In [1]: import numpy as np

In [2]: np.set_printoptions(suppress=True, linewidth=100)

In [3]: def rnd(a):
   ...:     return np.round(a, 2) + 0
   ...: 

In [4]: feats = np.load("layer16.npy")

In [5]: feats
Out[5]: 
array([[-3.56, -1.93,  2.77],
       [-2.93,  0.71,  0.46],
       [ 3.93,  0.54, -1.11],
       [ 0.27,  1.35, -1.42],
       [-5.26,  1.26,  0.52],
       [-8.59, -0.08,  3.51],
       [ 4.6 , -1.93, -0.62],
       [-5.65,  1.46, -0.92],
       [-0.77,  1.54, -1.1 ],
       [10.16, -2.46, -0.65],
       [ 1.42,  0.62, -2.08],
       [-2.62,  0.52,  3.17],
       [-2.47,  3.27, -0.83],
       [-6.72,  2.9 , -1.6 ],
       [ 1.8 ,  2.96, -2.43],
       [-0.86, -2.19,  1.95],
       [ 0.96, -0.48,  0.92],
       [-1.95, -3.44,  1.97],
       [-4.43, -0.85, -0.05],
       [-4.51,  0.4 ,  1.04],
       [-0.43, -1.09,  1.44],
       [-4.25,  0.31,  2.07]])

In [6]: cen = feats - feats.mean(axis=0)

In [7]: vecs = np.linalg.svd(cen)[2][:2]

In [8]: B = cen - cen @ vecs.T @ vecs

In [9]: np.linalg.norm(B, axis=1).round(6).argmax()
Out[9]: np.int64(11)

In [10]: cen = (feats - feats.mean(axis=0)) / feats.std(axis=0)

In [11]: np.argwhere(np.abs(cen) > 2)
Out[11]: 
array([[ 9,  0],
       [17,  1]])

In [12]: rnd(cen.std(axis=0))
Out[12]: array([1., 1., 1.])

In [13]: coef = np.linalg.lstsq(np.delete(cen, 2, axis=1), cen[:, 2])[0]

In [14]: rnd(1 - np.var(cen[:, 2] - np.delete(cen, 2, axis=1) @ coef))
Out[14]: np.float64(0.63)

In [15]: np.abs(coef).argmax()
Out[15]: np.int64(1)

In [16]: def softmax(z):
    ...:     e = np.exp(z - z.max(axis=-1, keepdims=True))
    ...:     return e / e.sum(axis=-1, keepdims=True)
    ...: 

In [17]: rnd(softmax(feats[19] + 4))
Out[17]: array([0.  , 0.34, 0.65])

In [18]: scores = feats @ feats.T / np.sqrt(3)

In [19]: softmax(scores).round(6).argmax(axis=1)
Out[19]: array([ 5,  5,  9, 14,  5,  5,  9,  5, 13,  9,  9,  5, 13, 13, 14,  5,  9,  5,  5,  5,  5,  5])

In [20]: rnd(softmax(scores)[19] @ feats)
Out[20]: array([-8.59, -0.08,  3.51])

In [21]: P = feats @ np.linalg.solve(feats.T @ feats, feats.T)

In [22]: rnd(P @ feats[:, 0])
Out[22]: 
array([-3.56, -2.93,  3.93,  0.27, -5.26, -8.59,  4.6 , -5.65, -0.77, 10.16,  1.42, -2.62, -2.47,
       -6.72,  1.8 , -0.86,  0.96, -1.95, -4.43, -4.51, -0.43, -4.25])

In [23]: rnd(np.linalg.eigvalsh(P))
Out[23]: array([0., 0., 0., 0., 0., 0., 0., 0., 0., 0., 0., 0., 0., 0., 0., 0., 0., 0., 0., 1., 1., 1.])

In [24]: W0 = -3 * np.eye(3) + np.ones((3, 3))

In [25]: W0
Out[25]: 
array([[-2.,  1.,  1.],
       [ 1., -2.,  1.],
       [ 1.,  1., -2.]])

In [26]: # looks like rank 2

In [27]: np.abs(np.diag(np.linalg.qr(W0)[1])) > 1e-9
Out[27]: array([ True,  True, False])

In [28]: np.unique(W0.round(6), axis=0).shape
Out[28]: (3, 3)

In [29]: np.allclose(W0[:-1].T @ np.linalg.lstsq(W0[:-1].T, W0[-1])[0], W0[-1])
Out[29]: True

In [30]: Uu, sigma, VT = np.linalg.svd(W0)

In [31]: vecs = VT[:(sigma > 1e-8).sum()]

In [32]: rng = np.random.default_rng(687)

In [33]: vec = W0[1] + 4 * W0[0] + rng.integers(2) * np.eye(3)[2]

In [34]: vec
Out[34]: array([-7.,  2.,  6.])

In [35]: rnd(vecs.T @ vecs)
Out[35]: 
array([[ 0.67, -0.33, -0.33],
       [-0.33,  0.67, -0.33],
       [-0.33, -0.33,  0.67]])

In [36]: rnd(np.linalg.norm(vec - vecs.T @ vecs @ vec))
Out[36]: np.float64(0.58)

In [37]: B = np.array([[3, 0, 2], [1, 3, 3]])

In [38]: cent = np.kron(B, W0)

In [39]: cent
Out[39]: 
array([[-6.,  3.,  3., -0.,  0.,  0., -4.,  2.,  2.],
       [ 3., -6.,  3.,  0., -0.,  0.,  2., -4.,  2.],
       [ 3.,  3., -6.,  0.,  0., -0.,  2.,  2., -4.],
       [-2.,  1.,  1., -6.,  3.,  3., -6.,  3.,  3.],
       [ 1., -2.,  1.,  3., -6.,  3.,  3., -6.,  3.],
       [ 1.,  1., -2.,  3.,  3., -6.,  3.,  3., -6.]])

In [40]: np.linalg.matrix_rank(cent)
Out[40]: np.int64(4)

In [41]: vals, vecs = np.linalg.eigh(W0)

In [42]: rnd(vals)
Out[42]: array([-3., -3.,  0.])

In [43]: rnd(np.linalg.eigvalsh(W0 @ W0))
Out[43]: array([0., 9., 9.])

In [44]: rnd(np.abs(vecs[:, -1]))
Out[44]: array([0.58, 0.58, 0.58])

In [45]: np.abs(vecs[:, -1]).round(6).argmax()
Out[45]: np.int64(0)

In [46]: J = np.load("a.npy")

In [47]: J
Out[47]: 
array([[0, 1, 1],
       [1, 0, 1],
       [1, 1, 0]])

In [48]: # equal to its transpose

In [49]: vals, vecs = np.linalg.eigh(J)

In [50]: vals.sum(), np.trace(J)
Out[50]: (np.float64(0.0), np.int64(0))

In [51]: rnd(np.abs(vecs[:, -1]))
Out[51]: array([0.58, 0.58, 0.58])

In [52]: rnd(np.linalg.eigvalsh(J @ J))
Out[52]: array([1., 1., 4.])

In [53]: rnd(np.linalg.eigvalsh(J + 5 * np.eye(3)))
Out[53]: array([4., 4., 7.])

In [54]: rnd(vecs.T @ vecs)
Out[54]: 
array([[1., 0., 0.],
       [0., 1., 0.],
       [0., 0., 1.]])

In [55]: rnd(vals)
Out[55]: array([-1., -1.,  2.])

In [56]: J @ (-1.0) ** np.arange(3)
Out[56]: array([0., 2., 0.])

In [57]: np.fft.fft(J[0])
Out[57]: array([ 2.+0.j, -1.+0.j, -1.+0.j])

In [58]: B = np.array([[0, 3, 2], [3, 3, 1]])

In [59]: cent = np.kron(B, J)

In [60]: np.linalg.matrix_rank(cent)
Out[60]: np.int64(6)

In [61]: X = (rng.random((2, 2)) < 0.3) + np.eye(2)

In [62]: X /= X.sum(axis=1, keepdims=True)

In [63]: X
Out[63]: 
array([[1., 0.],
       [0., 1.]])

In [64]: # triangular

In [65]: rnd(np.linalg.matrix_power(X, 100))
Out[65]: 
array([[1., 0.],
       [0., 1.]])

In [66]: X.sum(axis=1)
Out[66]: array([1., 1.])

In [67]: X @ np.ones(2)
Out[67]: array([1., 1.])

In [68]: rnd(np.sort(np.abs(np.linalg.eigvals(X)))[::-1])
Out[68]: array([1., 1.])

In [69]: p = np.eye(2)[0]

In [70]: for _ in range(3):
    ...:     p = p @ X
    ...:     print(p.round(2))
    ...: 
[1. 0.]
[1. 0.]
[1. 0.]

In [71]: vec = np.array([2, 2])

In [72]: rnd(np.linalg.det(X))
Out[72]: np.float64(1.0)

In [73]: 2 - np.linalg.matrix_rank(X - np.eye(2), tol=1e-8)
Out[73]: np.int64(2)

In [74]: rnd(np.linalg.inv(X))
Out[74]: 
array([[1., 0.],
       [0., 1.]])

In [75]: rnd(np.linalg.norm(vec)), rnd(np.linalg.norm(X @ vec))
Out[75]: (np.float64(2.83), np.float64(2.83))

In [76]: rnd(np.abs(np.linalg.eigvals(X)))
Out[76]: array([1., 1.])

In [77]: X.T @ (X @ vec)
Out[77]: array([2., 2.])
